In [1]: import numpy as np

In [2]: from numpy import linalg as LA

In [3]: np.set_printoptions(precision=2, suppress=True, linewidth=160, legacy="1.25")

In [4]: mat = np.load("arr.npy")

In [5]: mat
Out[5]: 
array([[ -7.,  -8.,  18.,  26.],
       [  0.,   9.,   0.,   0.],
       [ 16.,   8., -45., -62.],
       [-16.,  -8.,  36.,  53.]])

In [6]: np.kron(np.eye(2, dtype=int), mat)
Out[6]: 
array([[ -7.,  -8.,  18.,  26.,  -0.,  -0.,   0.,   0.],
       [  0.,   9.,   0.,   0.,   0.,   0.,   0.,   0.],
       [ 16.,   8., -45., -62.,   0.,   0.,  -0.,  -0.],
       [-16.,  -8.,  36.,  53.,  -0.,  -0.,   0.,   0.],
       [ -0.,  -0.,   0.,   0.,  -7.,  -8.,  18.,  26.],
       [  0.,   0.,   0.,   0.,   0.,   9.,   0.,   0.],
       [  0.,   0.,  -0.,  -0.,  16.,   8., -45., -62.],
       [ -0.,  -0.,   0.,   0., -16.,  -8.,  36.,  53.]])

In [7]: np.round(LA.det(2 * mat), 2), round(LA.det(mat), 2)
Out[7]: (-11664.0, -729.0)

In [8]: round(LA.det(mat.T), 2)
Out[8]: -729.0

In [9]: np.poly(mat)
Out[9]: array([   1.,  -10.,  -72.,  810., -729.])

In [10]: np.round(LA.det(mat[::-1]), 2)
Out[10]: -729.0

In [11]: np.round(LA.eigvals(mat).sum().real, 2)
Out[11]: 10.0

In [12]: np.einsum("ii->", mat)
Out[12]: 10.0

In [13]: feats = np.load("out12.npy")

In [14]: feats
Out[14]: 
array([[0.96, 0.14, 0.14],
       [0.14, 0.02, 0.02],
       [0.14, 0.02, 0.02]])

In [15]: # null space of dimension 2

In [16]: theta = np.radians(36)

In [17]: R = np.eye(3)

In [18]: R[0, 0] = R[1, 1] = np.cos(theta)

In [19]: R[0, 1], R[1, 0] = -np.sin(theta), np.sin(theta)

In [20]: R
Out[20]: 
array([[ 0.81, -0.59,  0.  ],
       [ 0.59,  0.81,  0.  ],
       [ 0.  ,  0.  ,  1.  ]])

In [21]: Y = feats @ R.T

In [22]: np.abs(Y - feats).max(axis=0)
Out[22]: array([0.26, 0.54, 0.  ])

In [23]: np.allclose(LA.norm(feats, axis=1), LA.norm(Y, axis=1))
Out[23]: True

In [24]: np.round(LA.det(R), 2), round(float(np.trace(R)), 2)
Out[24]: (1.0, 2.62)

In [25]: np.round(R.T @ R, 2) + 0
Out[25]: 
array([[1., 0., 0.],
       [0., 1., 0.],
       [0., 0., 1.]])

In [26]: LA.svd(R, compute_uv=False)
Out[26]: array([1., 1., 1.])

In [27]: np.round(R @ R.T, 2) + 0
Out[27]: 
array([[1., 0., 0.],
       [0., 1., 0.],
       [0., 0., 1.]])

In [28]: hat = np.triu(np.array([[-3, 1, -2], [2, -1, 1], [-3, -1, 0]]), 1) + np.eye(3)

In [29]: Y = hat @ feats @ LA.inv(hat)

In [30]: np.round(np.poly(Y), 2) + 0
Out[30]: array([ 1., -1.,  0.,  0.])

In [31]: LA.matrix_rank(Y)
Out[31]: 1

In [32]: np.trace(Y), np.trace(feats)
Out[32]: (1.0, 1.0)

In [33]: hat @ feats - feats @ hat
Out[33]: 
array([[-0.14, -0.98,  1.76],
       [ 0.14, -0.12,  0.27],
       [ 0.  , -0.14,  0.25]])

In [34]: W0 = np.load("w.npy")

In [35]: W0
Out[35]: 
array([[-1,  1, -1, -1,  1, -1],
       [ 2,  1, -2,  2,  1, -2],
       [ 0,  0,  1,  0,  0,  1],
       [ 0,  0,  0, -1,  1, -1],
       [ 0,  0,  0,  2,  1, -2],
       [ 0,  0,  0,  0,  0,  1]])

In [36]: vec = np.array([2, -2, 1, 0, -2, -2])

In [37]: y = W0 @ vec

In [38]: y
Out[38]: array([-5,  2, -1,  0,  2, -2])

In [39]: LA.solve(W0, 5 * y)
Out[39]: array([ 10., -10.,   5.,   0., -10., -10.])

In [40]: LA.solve(W0, y + W0[:, 1])
Out[40]: array([ 2., -1.,  1.,  0., -2., -2.])

In [41]: LA.solve(W0, W0[:, 2])
Out[41]: array([0., 0., 1., 0., 0., 0.])
